$ ipython --no-banner

In [1]: import numpy as np

In [2]: np.set_printoptions(precision=1, suppress=True, linewidth=200)

In [3]: X = np.loadtxt("block2.csv", delimiter=",")

In [4]: print(X)
[[-1.  -0.6 -0.3  0.   0.2  0.8]
 [ 4.9  2.9  5.3 -5.4 -2.1 -5. ]
 [-0.7 -0.1 -0.5  0.6 -0.1  0.7]
 [ 2.7  1.1  2.2 -2.9 -0.7 -2.7]
 [-0.8 -0.7 -0.8  0.7  0.2  0.4]
 [-6.1 -3.3 -6.   5.9  2.2  6.2]
 [-0.2  0.   0.8 -0.4 -0.3 -1.1]
 [ 2.8  1.9  2.9 -2.6 -1.1 -2.9]
 [-6.2 -4.3 -6.2  6.5  2.1  7. ]
 [ 1.2  0.9  1.  -1.  -0.4 -1. ]
 [ 6.2  3.8  6.3 -6.3 -1.9 -5.8]
 [-3.5 -1.7 -2.8  3.3  1.2  2.9]
 [ 0.3  0.3 -0.2 -0.3 -0.4 -0.5]
 [ 5.5  3.8  5.4 -5.9 -1.5 -5. ]
 [-0.3 -0.2 -0.4  0.2 -0.3  0. ]
 [-3.3 -2.3 -2.7  3.4  1.2  3.1]]

In [5]: G = np.cov(X, rowvar=False)

In [6]: print(np.round(np.corrcoef(X[:, 2], X[:, 3])[0, 1], 1))
-1.0

In [7]: print(np.round(np.median(X, axis=0), 1) + 0)
[-0.2  0.  -0.2 -0.2 -0.3 -0.2]

In [8]: print(np.round(np.linalg.eigvalsh(G)[::-1], 1) + 0)
[62.6  0.1  0.1  0.1  0.   0. ]

In [9]: print(G.shape)
(6, 6)

In [10]: print(X.std(axis=0))
[3.6 2.3 3.5 3.7 1.2 3.6]

In [11]: print(np.argsort(-X.std(axis=0).round(6), kind="stable"))
[3 0 5 2 1 4]

In [12]: Xs = X - X.mean(axis=0)

In [13]: Uu, sv, vt = np.linalg.svd(Xs, full_matrices=False)

In [14]: print(np.round(sv ** 2 / (sv ** 2).sum(), 1) + 0)
[1. 0. 0. 0. 0. 0.]

In [15]: print((np.sign(Uu[:, 0]) == np.sign(Uu[0, 0])).astype(int))
[1 0 1 0 1 1 0 0 1 0 0 1 0 0 1 1]

In [16]: print(np.searchsorted(np.cumsum(sv ** 2) / (sv ** 2).sum(), 0.9) + 1)
1

In [17]: print(np.abs(Uu[:, 0]).argmax())
8

In [18]: print(np.round(np.abs(vt[-1]), 1) + 0)
[0.3 0.1 0.  0.3 0.8 0.3]

In [19]: W0 = np.load("case9.npy")

In [20]: print(W0)
[[ 0.3  0.   0.   1. ]
 [ 0.   1.   0.   0. ]
 [ 0.   0.   1.   0. ]
 [-1.   0.   0.   0.3]]

In [21]: print(np.linalg.svd(W0, compute_uv=False))
[1. 1. 1. 1.]

In [22]: print(np.round(W0.T @ W0, 1) + 0)
[[1. 0. 0. 0.]
 [0. 1. 0. 0.]
 [0. 0. 1. 0.]
 [0. 0. 0. 1.]]

In [23]: print(np.linalg.pinv(W0))
[[ 0.3  0.   0.  -1. ]
 [ 0.   1.   0.   0. ]
 [ 0.   0.   1.   0. ]
 [ 1.   0.   0.   0.3]]

In [24]: print(np.round(W0 @ W0.T, 1) + 0)
[[1. 0. 0. 0.]
 [0. 1. 0. 0.]
 [0. 0. 1. 0.]
 [0. 0. 0. 1.]]

In [25]: print(np.linalg.eigvals(W0))
[0.3+1.j 0.3-1.j 1. +0.j 1. +0.j]

In [26]: print(np.round(np.linalg.det(W0.T), 1))
1.0

In [27]: print(round(float(np.linalg.eigvals(W0).sum().real), 1))
2.6

In [28]: print(np.poly(W0))
[ 1.  -2.6  3.2 -2.6  1. ]

In [29]: print(np.round(np.einsum("ij,ji->", W0, W0), 1))
0.4
